>>> import numpy as np
>>> np.set_printoptions(precision=1, suppress=True, linewidth=100, legacy="1.25")
>>> def rd(a):
...     return np.round(a, 1) + 0
... 
>>> mat = np.loadtxt("a.csv", delimiter=",")
>>> print(mat)
[[-0.7 -0.4  1.  -1.  -1.  -0.8]
 [-0.4  0.1 -0.8 -0.2 -0.9  0.6]
 [-0.7 -0.5  0.9 -1.  -1.  -0.8]
 [ 0.7 -0.1 -0.9  1.   1.   0.3]
 [-0.4  0.1 -0.8  0.  -0.9  0.6]
 [ 0.3  0.8  0.9  1.   1.   0.7]
 [ 0.   0.2 -0.4  0.7  0.1  0.4]
 [ 0.3 -0.8 -1.  -0.8 -0.7 -0.7]
 [-0.3  0.2 -0.3  0.  -0.7  0.4]
 [ 0.5 -0.5 -0.6  0.6  0.8 -0.5]
 [ 0.7 -0.3 -0.6  1.   1.  -0.3]
 [ 0.8 -0.7 -1.   1.   1.  -0.6]
 [-0.8  0.1  1.  -1.  -1.  -0.4]
 [-0.2  0.8  0.   1.   0.   0.9]
 [ 0.7 -0.7 -1.   0.9  0.8 -0.4]
 [-0.6 -0.9 -0.3 -1.  -1.  -0.9]
 [ 0.5  0.6  0.6  1.   1.   0.4]
 [ 0.7 -1.  -1.   0.  -0.1 -0.8]
 [ 0.6 -0.6 -0.8  0.7  0.8 -0.5]
 [ 0.3  0.3  0.4  0.8  0.9  0.1]
 [ 0.5 -0.9 -0.9 -0.9 -0.1 -0.9]
 [-0.8  0.8  0.9 -0.9 -1.   0.8]
 [ 0.1  0.4  0.5  0.7  0.6  0.2]
 [ 0.6 -0.3 -0.9  1.   0.9  0.1]
 [-0.6  0.8  1.  -0.9 -0.5  0.3]
 [ 0.   0.   0.8 -0.6  0.4 -0.4]
 [ 0.1 -0.5  0.8 -0.9  0.5 -0.8]
 [-0.5  0.9  1.   0.   0.8  0.5]
 [-0.1 -1.   0.6 -1.  -0.8 -1. ]
 [ 0.  -0.2  0.6 -0.8  0.  -0.5]
 [ 0.5 -0.2 -0.9  1.   0.7  0.3]
 [-0.8  0.7  1.  -1.  -0.9 -0.2]
 [ 0.1  0.   1.  -0.8  0.8 -0.7]
 [-0.6 -1.  -0.6 -1.  -1.  -1. ]
 [-0.1 -0.3 -1.   0.5 -0.9  0.5]
 [ 0.5 -0.3  0.1  0.7  0.9 -0.5]
 [ 0.4  0.  -0.1  0.8  0.8  0. ]
 [ 0.   0.5  0.1  0.9  0.3  0.6]
 [ 0.4 -0.1 -0.2  0.8  0.8 -0.2]]
>>> other = np.c_[mat[:, :3] @ np.array([[3, 6, 5], [9, 2, 0], [7, 8, 6]]), np.array([3, 5, 3, 5, 2, 4, 5, 0, 4, 3, 0, 4, 1, 5, 5, 0, 0, 0, 5, 4, 5, 5, 4, 2, 3, 1, 5, 5, 2, 3, 5, 3, 0, 5, 3, 2, 4, 1, 5])]
>>> print(rd(other))
[[  1.3   3.    2.5   3. ]
 [ -5.9  -8.6  -6.8   5. ]
 [ -0.3   2.    1.9   3. ]
 [ -5.1  -3.2  -1.9   5. ]
 [ -5.9  -8.6  -6.8   2. ]
 [ 14.4  10.6   6.9   4. ]
 [ -1.   -2.8  -2.4   5. ]
 [-13.3  -7.8  -4.5   0. ]
 [ -1.2  -3.8  -3.3   4. ]
 [ -7.2  -2.8  -1.1   3. ]
 [ -4.8  -1.2  -0.1   0. ]
 [-10.9  -4.6  -2.    4. ]
 [  5.5   3.4   2.    1. ]
 [  6.6   0.4  -1.    5. ]
 [-11.2  -5.2  -2.5   5. ]
 [-12.   -7.8  -4.8   0. ]
 [ 11.1   9.    6.1   0. ]
 [-13.9  -5.8  -2.5   0. ]
 [ -9.2  -4.   -1.8   5. ]
 [  6.4   5.6   3.9   4. ]
 [-12.9  -6.   -2.9   5. ]
 [ 11.1   4.    1.4   5. ]
 [  7.4   5.4   3.5   4. ]
 [ -7.2  -4.2  -2.4   2. ]
 [ 12.4   6.    3.    3. ]
 [  5.6   6.4   4.8   1. ]
 [  1.4   6.    5.3   5. ]
 [ 13.6   6.8   3.5   5. ]
 [ -5.1   2.2   3.1   2. ]
 [  2.4   4.4   3.6   3. ]
 [ -6.6  -4.6  -2.9   5. ]
 [ 10.9   4.6   2.    3. ]
 [  7.3   8.6   6.5   0. ]
 [-15.  -10.4  -6.6   5. ]
 [-10.   -9.2  -6.5   3. ]
 [ -0.5   3.2   3.1   2. ]
 [  0.5   1.6   1.4   4. ]
 [  5.2   1.8   0.6   1. ]
 [ -1.1   0.6   0.8   5. ]]
>>> print(rd(np.linalg.norm(other - mat @ np.linalg.lstsq(mat, other)[0], axis=0)))
[ 0.   0.   0.  20.8]
>>> print(np.linalg.matrix_rank(np.c_[mat, other]))
7
>>> M = np.load("run0.npy")
>>> print(M)
[[3 2 3 2 3 2]
 [3 0 3 0 3 0]
 [0 0 0 0 0 0]
 [3 2 3 2 3 2]
 [3 0 3 0 3 0]
 [0 0 0 0 0 0]]
>>> # rows and columns are dependent
>>> Uu, sig, Vh = np.linalg.svd(M)
>>> print(rd(sig))
[11.   3.3  0.   0.   0.   0. ]
>>> print(np.argmax(sig[:-1] / (sig[1:] + 1e-6)) + 1)
2
>>> other = Uu[:, :2] @ np.diag(sig[:2]) @ Vh[:2]
>>> print(rd(other))
[[3. 2. 3. 2. 3. 2.]
 [3. 0. 3. 0. 3. 0.]
 [0. 0. 0. 0. 0. 0.]
 [3. 2. 3. 2. 3. 2.]
 [3. 0. 3. 0. 3. 0.]
 [0. 0. 0. 0. 0. 0.]]
>>> print(rd(np.linalg.norm(M - other, 2)), rd(sig[2]))
0.0 0.0
>>> print(np.linalg.matrix_rank(other))
2
>>> print(rd(np.linalg.norm(M - other) / np.linalg.norm(M)))
0.0
